% ipython --no-banner

In [1]: import numpy as np

In [2]: np.set_printoptions(precision=3, suppress=True, linewidth=120, floatmode="fixed")

In [3]: def tidy(a):
   ...:     return np.round(a, 3) + 0
   ...: 

In [4]: F = np.loadtxt("mat.csv", delimiter=",")

In [5]: F
Out[5]: 
array([[-1.000,  0.000,  1.000],
       [ 2.000,  3.000,  4.000]])

In [6]: # row 1 is much longer than the rest

In [7]: W1 = np.array([[6, 7, 4], [5, 8, 2], [2, 7, 1]])

In [8]: b = np.array([3, 1, 0])

In [9]: H = np.maximum(F @ W1 + b, 0)

In [10]: (H > 0).mean(axis=0)
Out[10]: array([0.500, 1.000, 0.500])

In [11]: (H > 0).astype(int)
Out[11]: 
array([[0, 1, 0],
       [1, 1, 1]])

In [12]: np.linalg.matrix_rank(H)
Out[12]: np.int64(2)

In [13]: cent = np.array([[-3, -6], [-6, -1], [-2, -5]])

In [14]: H @ cent
Out[14]: 
array([[  -6.000,   -1.000],
       [-552.000, -385.000]])

In [15]: (H @ cent).round(6).argmax(axis=1)
Out[15]: array([1, 1])

In [16]: W1 @ cent
Out[16]: 
array([[-68, -63],
       [-67, -48],
       [-50, -24]])

In [17]: M2 = np.array([[-1, -2, -3], [-1, 0, -3], [0, -1, 0]])

In [18]: np.linalg.matrix_rank(np.vstack([F, M2.T]))
Out[18]: np.int64(3)

In [19]: np.einsum("ij,ij->i", F, F)
Out[19]: array([ 2.000, 29.000])

In [20]: np.einsum("ij->j", F)
Out[20]: array([1.000, 3.000, 5.000])

In [21]: M2.T @ F.T
Out[21]: 
array([[  1.000,  -5.000],
       [  1.000,  -8.000],
       [  3.000, -15.000]])

In [22]: tidy(np.linalg.norm(F))
Out[22]: np.float64(5.568)

In [23]: F.sum(axis=1)
Out[23]: array([0.000, 9.000])

In [24]: F - F[0]
Out[24]: 
array([[0.000, 0.000, 0.000],
       [3.000, 3.000, 3.000]])

In [25]: np.abs(F).max()
Out[25]: np.float64(4.0)

In [26]: F.shape
Out[26]: (2, 3)

In [27]: np.diff(F, axis=0)
Out[27]: array([[3.000, 3.000, 3.000]])

In [28]: K = np.load("a.npy")

In [29]: K
Out[29]: 
array([[  5,   3,  -4,  -4,   4],
       [ -3,  -5,   1,  -4,  -4],
       [  0,   4,   8,  -8,   3],
       [  0,  -2,   3,  -4,  -1],
       [  6,  -2,   7,   3,   8],
       [ 15,  -6,  16,   8,   8],
       [ 19,  -4,   7,   4,  17],
       [ 28, -12,   9,   4,  19],
       [ 19,  -5,   8,   9,  16],
       [ 19,   2,  14,  17,  16],
       [ 15,   2,  20,  23,  11],
       [ 16,   3,  12,  24,  12],
       [ 16,  -4,   6,  22,  12],
       [  7,  -6,  10,  13,   5],
       [ -1,   2,   6,  21,   4],
       [  2,  10,   0,  14,  -1],
       [ -6,   5,  -4,  16,   3],
       [-14,  14,  -5,  24,   0],
       [-18,  17, -14,  33,   9],
       [-15,  18, -16,  24,   6],
       [-22,  20, -19,  27,  -1],
       [-26,  11, -12,  33,  -5],
       [-22,  16, -19,  24,   1],
       [-25,   8, -20,  15,  -3],
       [-19,  13, -21,  19,   0],
       [-28,   4, -21,  20,   7],
       [-21,  10, -28,  26,  12],
       [-19,  15, -27,  33,  12]])

In [30]: hat = K @ np.linalg.solve(K.T @ K, K.T)

In [31]: tidy(np.trace(hat))
Out[31]: np.float64(5.0)

In [32]: np.allclose(hat @ hat, hat)
Out[32]: True

In [33]: np.linalg.matrix_rank(np.eye(28) - hat)
Out[33]: np.int64(23)

In [34]: tidy(hat @ K[:, 3])
Out[34]: 
array([-4.000, -4.000, -8.000, -4.000,  3.000,  8.000,  4.000,  4.000,  9.000, 17.000, 23.000, 24.000, 22.000, 13.000,
       21.000, 14.000, 16.000, 24.000, 33.000, 24.000, 27.000, 33.000, 24.000, 15.000, 19.000, 20.000, 26.000, 33.000])
